$ python -q
>>> import numpy as np
>>> np.set_printoptions(suppress=True, linewidth=160)
>>> def tidy(a):
...     return np.round(a, 4) + 0
... 
>>> F = np.loadtxt("out6.csv", delimiter=",")
>>> F
array([[ 7., -3.,  2.],
       [ 0.,  2.,  2.],
       [ 0.,  1.,  2.]])
>>> x = np.array([-4, -2, -3])
>>> F * x
array([[-28.,   6.,  -6.],
       [ -0.,  -4.,  -6.],
       [ -0.,  -2.,  -6.]])
>>> F @ x
array([-28., -10.,  -8.])
>>> np.sign((F @ x).round(6))
array([-1., -1., -1.])
>>> F @ (2 * x)
array([-56., -20., -16.])
>>> (F @ x).argmax()
np.int64(2)
>>> evals, vecs = np.linalg.eig(F)
>>> tidy(np.sort(np.linalg.eigvals(F.T)))
array([0.5858, 3.4142, 7.    ])
>>> tidy(evals)
array([7.    , 3.4142, 0.5858])
>>> F @ vecs[:, 0] - evals[0] * vecs[:, 0]
array([0., 0., 0.])
>>> tidy(np.prod(evals))
np.float64(14.0)
>>> theta = np.radians(135)
>>> r_ = np.eye(3)
>>> r_[1, 1] = r_[0, 0] = np.cos(theta)
>>> r_[1, 0], r_[0, 1] = -np.sin(theta), np.sin(theta)
>>> tidy(r_)
array([[-0.7071,  0.7071,  0.    ],
       [-0.7071, -0.7071,  0.    ],
       [ 0.    ,  0.    ,  1.    ]])
>>> other = F @ r_.T
>>> tidy(np.abs(other - F).max(axis=0))
array([14.0711,  3.4142,  0.    ])
>>> np.allclose(F @ F.T, other @ other.T)
True
>>> X = np.load("block5.npy")
>>> X
array([[ 9,  3, -3],
       [ 3,  1, -1],
       [-3, -1,  1]])
>>> left, sigma = np.linalg.svd(X)
Traceback (most recent call last):
  File "<python-input-26>", line 1, in <module>
    left, sigma = np.linalg.svd(X)
    ^^^^^^^^^^^
ValueError: too many values to unpack (expected 2)
>>> left, sigma, vt = np.linalg.svd(X, full_matrices=False)
>>> tidy(np.sqrt((sigma ** 2).sum())), tidy(np.linalg.norm(X))
(np.float64(11.0), np.float64(11.0))
>>> tidy(np.abs(vt[0]))
array([0.9045, 0.3015, 0.3015])
>>> np.cumsum(sigma ** 2) / np.sum(sigma ** 2)
array([1., 1., 1.])
>>> np.abs(left[:, 0]).round(6).argmax()
np.int64(0)
>>> tidy(vt @ vt.T)
array([[1., 0., 0.],
       [0., 1., 0.],
       [0., 0., 1.]])
>>> tidy(left.T @ X @ vt.T)
array([[11.,  0.,  0.],
       [ 0.,  0.,  0.],
       [ 0.,  0.,  0.]])
>>> np.allclose(left * sigma @ vt, X)
True
>>> W1 = np.array([[-1, -3, -3, 2, 3, 2], [-2, 0, 0, -2, 2, 0], [-1, -1, -3, 1, -2, -3]])
>>> c = np.array([0, 0, -1, -3, 0, -2])
>>> act = np.maximum(X @ W1 + c, 0)
>>> np.linalg.matrix_rank(act)
np.int64(3)
>>> (act > 0).astype(int)
array([[0, 0, 0, 1, 1, 1],
       [0, 0, 0, 0, 1, 1],
       [1, 1, 1, 0, 0, 0]])
>>> cent = np.array([[8, 2], [1, 7], [6, 1], [7, 6], [8, 8], [8, 2]])
>>> act @ cent
array([[554, 398],
       [160, 118],
       [ 70,  69]])
>>> W1 @ cent
array([[ 25,  14],
       [-14,   0],
       [-60, -28]])
>>> tidy(np.linalg.eigvals(X))
array([11.,  0.,  0.])
>>> tidy(np.linalg.det(X.T))
np.float64(0.0)
>>> np.einsum("ij,ji->", X, X)
np.int64(121)
>>> left, sigma, vt = np.linalg.svd(X)
>>> vecs = vt[:(sigma > 1e-8).sum()]
>>> rng = np.random.default_rng(14470)
>>> x = X[1] + 2 * X[0] + rng.integers(2) * np.eye(3)[2]
>>> x
array([21.,  7., -6.])
>>> np.allclose(vecs.T @ vecs @ x, x)
False
>>> tidy(np.linalg.norm(x - vecs.T @ vecs @ x))
np.float64(0.9535)
>>> tidy(np.diag(vecs.T @ vecs))
array([0.8182, 0.0909, 0.0909])
>>> other = X / np.sqrt((X ** 2).mean(axis=1, keepdims=True))
>>> tidy(other[0])
array([ 1.5667,  0.5222, -0.5222])
>>> np.linalg.matrix_rank(other) == np.linalg.matrix_rank(X)
np.True_
>>> np.linalg.matrix_rank(X - X.mean(axis=1, keepdims=True))
np.int64(1)
>>> X - X.mean(axis=1, keepdims=True)
array([[ 6.,  0., -6.],
       [ 2.,  0., -2.],
       [-2.,  0.,  2.]])
>>> tidy(np.linalg.norm(other, axis=1))
array([1.7321, 1.7321, 1.7321])
>>> m1 = np.array([[0, 1], [0, 0]])
>>> other = np.array([[2, 3, 3], [2, 3, 3]])
>>> np.einsum("ij->j", m1)
array([0, 1])
>>> np.einsum("ij,ij->i", m1, m1)
array([1, 0])
>>> np.vstack([m1, other.T]).shape
(5, 2)
>>> m1 @ other
array([[2, 3, 3],
       [0, 0, 0]])
>>> np.einsum("ik,kj->ji", m1, other)
array([[2, 0],
       [3, 0],
       [3, 0]])
>>> np.linalg.lstsq(m1[:-1].T, m1[-1])[2]
np.int32(1)
>>> tidy(np.trace(np.linalg.pinv(m1) @ m1))
np.float64(1.0)
>>> np.linalg.determinant(m1)
Traceback (most recent call last):
  File "<python-input-69>", line 1, in <module>
    np.linalg.determinant(m1)
    ^^^^^^^^^^^^^^^^^^^^^
AttributeError: module 'numpy.linalg' has no attribute 'determinant'
>>> np.allclose(m1 @ m1.T, m1.T @ m1)
False
>>> m1 @ m1
array([[0, 0],
       [0, 0]])
>>> (m1 - m1.T) / 2
array([[ 0. ,  0.5],
       [-0.5,  0. ]])
>>> tidy(np.abs(np.linalg.eigvals(m1)).max())
np.float64(0.0)
>>> np.linalg.matrix_power(m1, 2)
array([[0, 0],
       [0, 0]])
